$ python -q
>>> import numpy as np
>>> np.set_printoptions(suppress=True, linewidth=100)
>>> def tidy(a):
...     return np.round(a, 3) + 0
... 
>>> m1 = np.loadtxt("out13.csv", delimiter=",")
>>> m1
array([[ 1.,  0.,  0.,  0.,  0.,  0.,  0.,  0.],
       [ 1.,  1.,  0.,  0.,  0.,  0.,  0.,  0.],
       [ 1.,  2.,  1.,  0.,  0.,  0.,  0.,  0.],
       [ 0., -3., -1.,  1.,  0.,  0.,  0.,  0.],
       [ 1., -3., -1.,  0.,  1.,  0.,  0.,  0.],
       [ 1.,  1.,  1., -2.,  3.,  1.,  0.,  0.],
       [ 2.,  1.,  0.,  3.,  2.,  3.,  1.,  0.],
       [ 0., -3., -1., -3., -2.,  3., -2.,  1.]])
>>> # triangular: eigenvalues sit on the diagonal
>>> tidy(np.sort(np.linalg.eigvals(m1)))
array([1., 1., 1., 1., 1., 1., 1., 1.])
>>> np.prod(np.diag(m1)), tidy(np.linalg.det(m1))
(np.float64(1.0), np.float64(1.0))
>>> np.linalg.matrix_rank(m1 - m1[0, 0] * np.eye(8))
np.int64(6)
>>> rng = np.random.default_rng(95481)
>>> B = m1 + rng.integers(-2, 3, (8, 7)) @ rng.integers(-2, 3, (7, 8))
>>> B
array([[14.,  9.,  1.,  4., -6., -1., -2., -2.],
       [-5., -4., -6.,  2., -3., -3., -2., -6.],
       [ 3.,  7.,  0., -4.,  6.,  1., -4.,  2.],
       [-4., -6., -5.,  3., -1., -6.,  5., -1.],
       [ 0., -4., -4., -2., -2.,  1.,  1., -1.],
       [ 0.,  3., -2., -4.,  3.,  1.,  1.,  1.],
       [ 3.,  3., -1.,  1.,  9., -1.,  1.,  2.],
       [-3.,  0.,  4., -7., -3.,  9.,  0.,  3.]])
>>> np.linalg.matrix_rank(B - m1, tol=1e-8)
np.int64(7)
>>> np.abs(B - m1).sum(axis=1)
array([38., 33., 25., 26., 13., 10., 19., 26.])
>>> B - m1
array([[13.,  9.,  1.,  4., -6., -1., -2., -2.],
       [-6., -5., -6.,  2., -3., -3., -2., -6.],
       [ 2.,  5., -1., -4.,  6.,  1., -4.,  2.],
       [-4., -3., -4.,  2., -1., -6.,  5., -1.],
       [-1., -1., -3., -2., -3.,  1.,  1., -1.],
       [-1.,  2., -3., -2.,  0.,  0.,  1.,  1.],
       [ 1.,  2., -1., -2.,  7., -4.,  0.,  2.],
       [-3.,  3.,  5., -4., -1.,  6.,  2.,  2.]])
>>> B = np.linalg.inv(m1)
>>> tidy(m1 @ B)
array([[1., 0., 0., 0., 0., 0., 0., 0.],
       [0., 1., 0., 0., 0., 0., 0., 0.],
       [0., 0., 1., 0., 0., 0., 0., 0.],
       [0., 0., 0., 1., 0., 0., 0., 0.],
       [0., 0., 0., 0., 1., 0., 0., 0.],
       [0., 0., 0., 0., 0., 1., 0., 0.],
       [0., 0., 0., 0., 0., 0., 1., 0.],
       [0., 0., 0., 0., 0., 0., 0., 1.]])
>>> tidy(np.linalg.slogdet(m1)[0])
np.float64(1.0)
>>> tidy(np.linalg.cond(m1))
np.float64(341.718)
>>> x = np.array([1, 2, 1, 2, 1, 1, 2, 1])
>>> target = m1 @ x
>>> c, lr = np.zeros(8), 1 / np.linalg.norm(m1, 2) ** 2
>>> for i in range(15):
...     c -= lr * m1.T @ (m1 @ c - target)
...     if i % 5 == 0: print(i, round(np.linalg.norm(m1 @ c - target), 3))
... 
0 4.291
5 0.793
10 0.325
>>> tidy(np.linalg.cond(m1))
np.float64(341.718)
>>> E = np.loadtxt("data.csv", delimiter=",")
>>> E
array([[0., 2., 2., 1., 1., 0., 2., 2., 1., 2., 0., 3.],
       [0., 0., 2., 1., 0., 1., 2., 1., 1., 2., 2., 0.],
       [0., 0., 0., 2., 0., 0., 2., 1., 2., 0., 2., 1.],
       [0., 0., 0., 0., 2., 3., 3., 2., 1., 1., 3., 0.],
       [0., 0., 0., 0., 0., 2., 1., 0., 1., 3., 0., 1.],
       [0., 0., 0., 0., 0., 0., 1., 0., 2., 2., 1., 0.],
       [0., 0., 0., 0., 0., 0., 0., 3., 3., 2., 1., 2.],
       [0., 0., 0., 0., 0., 0., 0., 0., 1., 1., 1., 2.],
       [0., 0., 0., 0., 0., 0., 0., 0., 0., 0., 3., 1.],
       [0., 0., 0., 0., 0., 0., 0., 0., 0., 0., 0., 0.],
       [0., 0., 0., 0., 0., 0., 0., 0., 0., 0., 0., 1.],
       [0., 0., 0., 0., 0., 0., 0., 0., 0., 0., 0., 0.]])
>>> left, sigma, Vh = np.linalg.svd(E)
>>> tidy(sigma)
array([10.319,  4.946,  3.812,  3.533,  2.766,  2.63 ,  1.924,  1.223,  0.497,  0.131,  0.   ,
        0.   ])
>>> B = left[:, :10] @ np.diag(sigma[:10]) @ Vh[:10]
>>> np.linalg.matrix_rank(B)
np.int64(10)
>>> tidy(B)
array([[0., 2., 2., 1., 1., 0., 2., 2., 1., 2., 0., 3.],
       [0., 0., 2., 1., 0., 1., 2., 1., 1., 2., 2., 0.],
       [0., 0., 0., 2., 0., 0., 2., 1., 2., 0., 2., 1.],
       [0., 0., 0., 0., 2., 3., 3., 2., 1., 1., 3., 0.],
       [0., 0., 0., 0., 0., 2., 1., 0., 1., 3., 0., 1.],
       [0., 0., 0., 0., 0., 0., 1., 0., 2., 2., 1., 0.],
       [0., 0., 0., 0., 0., 0., 0., 3., 3., 2., 1., 2.],
       [0., 0., 0., 0., 0., 0., 0., 0., 1., 1., 1., 2.],
       [0., 0., 0., 0., 0., 0., 0., 0., 0., 0., 3., 1.],
       [0., 0., 0., 0., 0., 0., 0., 0., 0., 0., 0., 0.],
       [0., 0., 0., 0., 0., 0., 0., 0., 0., 0., 0., 1.],
       [0., 0., 0., 0., 0., 0., 0., 0., 0., 0., 0., 0.]])
>>> left, sigma, Vh = np.linalg.svd(E)
>>> V = Vh[:(sigma > 1e-8).sum()]
>>> x = E[1] + 4 * E[3] + rng.integers(2) * np.eye(12)[11]
>>> x
array([ 0.,  0.,  2.,  1.,  8., 13., 14.,  9.,  5.,  6., 14.,  1.])
>>> np.linalg.matrix_rank(np.vstack([E, x]))
np.int64(10)
>>> tidy(np.linalg.norm(x - V.T @ V @ x))
np.float64(0.0)
>>> tidy(np.diag(V.T @ V))
array([0.   , 0.779, 0.952, 0.902, 0.807, 0.859, 1.   , 0.984, 0.859, 0.859, 1.   , 1.   ])
>>> f = np.array([1, 1, 1, 2, 1, 2, 0, 1]) + 0.5
>>> K = np.outer(f, f) / (f @ f)
>>> tidy(K)
array([[0.094, 0.094, 0.094, 0.156, 0.094, 0.156, 0.031, 0.094],
       [0.094, 0.094, 0.094, 0.156, 0.094, 0.156, 0.031, 0.094],
       [0.094, 0.094, 0.094, 0.156, 0.094, 0.156, 0.031, 0.094],
       [0.156, 0.156, 0.156, 0.26 , 0.156, 0.26 , 0.052, 0.156],
       [0.094, 0.094, 0.094, 0.156, 0.094, 0.156, 0.031, 0.094],
       [0.156, 0.156, 0.156, 0.26 , 0.156, 0.26 , 0.052, 0.156],
       [0.031, 0.031, 0.031, 0.052, 0.031, 0.052, 0.01 , 0.031],
       [0.094, 0.094, 0.094, 0.156, 0.094, 0.156, 0.031, 0.094]])
>>> # looks like rank 1
>>> left, sigma, Vh = np.linalg.svd(K)
>>> V = Vh[:(sigma > 1e-8).sum()]
>>> x = K[0] + -2 * K[6] + rng.integers(2) * np.eye(8)[0]
>>> tidy(x)
array([0.031, 0.031, 0.031, 0.052, 0.031, 0.052, 0.01 , 0.031])
>>> np.allclose(V.T @ V @ x, x)
True
>>> tidy(V.T @ V)
array([[0.094, 0.094, 0.094, 0.156, 0.094, 0.156, 0.031, 0.094],
       [0.094, 0.094, 0.094, 0.156, 0.094, 0.156, 0.031, 0.094],
       [0.094, 0.094, 0.094, 0.156, 0.094, 0.156, 0.031, 0.094],
       [0.156, 0.156, 0.156, 0.26 , 0.156, 0.26 , 0.052, 0.156],
       [0.094, 0.094, 0.094, 0.156, 0.094, 0.156, 0.031, 0.094],
       [0.156, 0.156, 0.156, 0.26 , 0.156, 0.26 , 0.052, 0.156],
       [0.031, 0.031, 0.031, 0.052, 0.031, 0.052, 0.01 , 0.031],
       [0.094, 0.094, 0.094, 0.156, 0.094, 0.156, 0.031, 0.094]])
>>> tidy(np.linalg.norm(x - V.T @ V @ x))
np.float64(0.0)
>>> np.linalg.matrix_rank(np.vstack([K, x]))
np.int64(1)
>>> labels = rng.permutation(8)
>>> labels
array([4, 3, 6, 0, 7, 5, 2, 1])
>>> B = K[labels][:, labels]
>>> tidy(B)
array([[0.094, 0.156, 0.031, 0.094, 0.094, 0.156, 0.094, 0.094],
       [0.156, 0.26 , 0.052, 0.156, 0.156, 0.26 , 0.156, 0.156],
       [0.031, 0.052, 0.01 , 0.031, 0.031, 0.052, 0.031, 0.031],
       [0.094, 0.156, 0.031, 0.094, 0.094, 0.156, 0.094, 0.094],
       [0.094, 0.156, 0.031, 0.094, 0.094, 0.156, 0.094, 0.094],
       [0.156, 0.26 , 0.052, 0.156, 0.156, 0.26 , 0.156, 0.156],
       [0.094, 0.156, 0.031, 0.094, 0.094, 0.156, 0.094, 0.094],
       [0.094, 0.156, 0.031, 0.094, 0.094, 0.156, 0.094, 0.094]])
>>> tidy(np.sort(np.abs(np.linalg.eigvals(B))))
array([0., 0., 0., 0., 0., 0., 0., 1.])
>>> tidy(np.diag(B))
array([0.094, 0.26 , 0.01 , 0.094, 0.094, 0.26 , 0.094, 0.094])
>>> C2 = B.T @ B
>>> (B @ B.T).shape
(8, 8)
>>> np.allclose(C2, C2.T)
True
>>> tidy(np.linalg.eigvalsh(C2)[::-1])
array([1., 0., 0., 0., 0., 0., 0., 0.])
